$ python -q
>>> import numpy as np
>>> from numpy import linalg as LA
>>> np.set_printoptions(precision=1, suppress=True, linewidth=200, legacy="1.25")
>>> E = np.array([[58, -30, -9, -39, 23, -24, 24, -24],
...     [-30, 50, -3, 27, -25, 12, -36, 16],
...     [-9, -3, 14, -8, 7, 6, 3, 28],
...     [-39, 27, -8, 42, -27, 14, -23, -12],
...     [23, -25, 7, -27, 21, -13, 25, 7],
...     [-24, 12, 6, 14, -13, 28, -28, 14],
...     [24, -36, 3, -23, 25, -28, 46, -8],
...     [-24, 16, 28, -12, 7, 14, -8, 68]])
>>> # symmetric
>>> left, s, Vt = LA.svd(E)
>>> V = Vt[:(s > 1e-8).sum()]
>>> rng = np.random.default_rng(72)
>>> x = E[6] + 2 * E[0] + rng.integers(2) * np.eye(8)[1]
>>> x
array([ 140.,  -95.,  -15., -101.,   71.,  -76.,   94.,  -56.])
>>> np.diag(V.T @ V)
array([0.6, 0.7, 0.2, 0.4, 0.1, 0.6, 0.6, 0.7])
>>> np.round(LA.norm(x - V.T @ V @ x), 1)
0.5
>>> E.sum(axis=1)
array([-21,  11,  38, -26,  18,   9,   3,  89])
>>> LA.rank(E)
Traceback (most recent call last):
  File "<python-input-13>", line 1, in <module>
    LA.rank(E)
    ^^^^^^^
AttributeError: module 'numpy.linalg' has no attribute 'rank'
>>> E[8]
Traceback (most recent call last):
  File "<python-input-14>", line 1, in <module>
    E[8]
    ~^^^
IndexError: index 8 is out of bounds for axis 0 with size 8
>>> E - E[0]
array([[  0,   0,   0,   0,   0,   0,   0,   0],
       [-88,  80,   6,  66, -48,  36, -60,  40],
       [-67,  27,  23,  31, -16,  30, -21,  52],
       [-97,  57,   1,  81, -50,  38, -47,  12],
       [-35,   5,  16,  12,  -2,  11,   1,  31],
       [-82,  42,  15,  53, -36,  52, -52,  38],
       [-34,  -6,  12,  16,   2,  -4,  22,  16],
       [-82,  46,  37,  27, -16,  38, -32,  92]])
>>> np.abs(E).max()
68
>>> J = np.loadtxt("a.csv", delimiter=",")
>>> J
array([[ 2.5, -0.4,  2.1],
       [ 1.4, -1.2,  1.2],
       [ 0.8,  1.2, -0.9]])
>>> labels = rng.permutation(3)
>>> labels
array([2, 0, 1])
>>> other = J[labels][:, labels]
>>> np.allclose(other, J)
False
>>> other
array([[-0.9,  0.8,  1.2],
       [ 2.1,  2.5, -0.4],
       [ 1.2,  1.4, -1.2]])
>>> round(float(LA.det(other)), 1), np.round(LA.det(J[labels]), 1)
(3.8, 3.8)
>>> np.diag(other)
array([-0.9,  2.5, -1.2])
>>> theta = np.radians(90)
>>> Rm = np.eye(3)
>>> Rm[2, 2] = Rm[0, 0] = np.cos(theta)
>>> Rm[2, 0], Rm[0, 2] = -np.sin(theta), np.sin(theta)
>>> Rm.round(1) + 0
array([[ 0.,  0.,  1.],
       [ 0.,  1.,  0.],
       [-1.,  0.,  0.]])
>>> other = J @ Rm.T
>>> np.allclose(LA.norm(J, axis=1), LA.norm(other, axis=1))
True
>>> np.abs(other - J).max(axis=0)
array([1.7, 0. , 4.6])
>>> C = np.array([[-2, 3, -1, -2, 3, -4, -1],
...     [5, -2, -3, 5, -5, -3, -4],
...     [-2, -4, 3, -2, -4, 2, -5]])
>>> arr = np.repeat(C, 15 // 3, axis=0)
>>> arr = arr + 0.1 * rng.normal(size=arr.shape)
>>> arr
array([[-1.9,  2.8, -1.1, -2.1,  3.1, -3.9, -1. ],
       [-2. ,  2.9, -1.1, -2. ,  3.1, -4. , -1.2],
       [-2. ,  3. , -1.1, -1.9,  3.1, -3.9, -1. ],
       [-2.1,  3.1, -1.1, -1.9,  3.1, -4. , -0.9],
       [-2. ,  3.1, -1. , -2. ,  3.1, -4.1, -1. ],
       [ 4.8, -2. , -2.9,  5.1, -5. , -2.9, -3.9],
       [ 4.9, -2. , -3.1,  5. , -5. , -2.9, -4. ],
       [ 4.9, -2.2, -2.9,  4.9, -4.9, -3. , -4.1],
       [ 4.8, -2.1, -3. ,  5. , -4.9, -3.1, -4. ],
       [ 5. , -1.9, -2.9,  5. , -5. , -3.1, -4. ],
       [-2.2, -4.1,  2.9, -2. , -4. ,  2. , -4.9],
       [-2.1, -4. ,  2.9, -2. , -4.1,  2. , -4.7],
       [-1.8, -4. ,  2.9, -2. , -4.1,  2. , -4.8],
       [-2.1, -4. ,  3. , -1.9, -4. ,  1.9, -4.9],
       [-2. , -4.1,  2.9, -2.2, -4.1,  2. , -5. ]])
>>> LA.norm(arr, axis=1)
array([ 6.6,  6.7,  6.6,  6.7,  6.8, 10.5, 10.6, 10.5, 10.6, 10.6,  8.9,  8.7,  8.7,  8.7,  8.9])
>>> np.round(arr[4] @ arr[13], 1)
-22.1
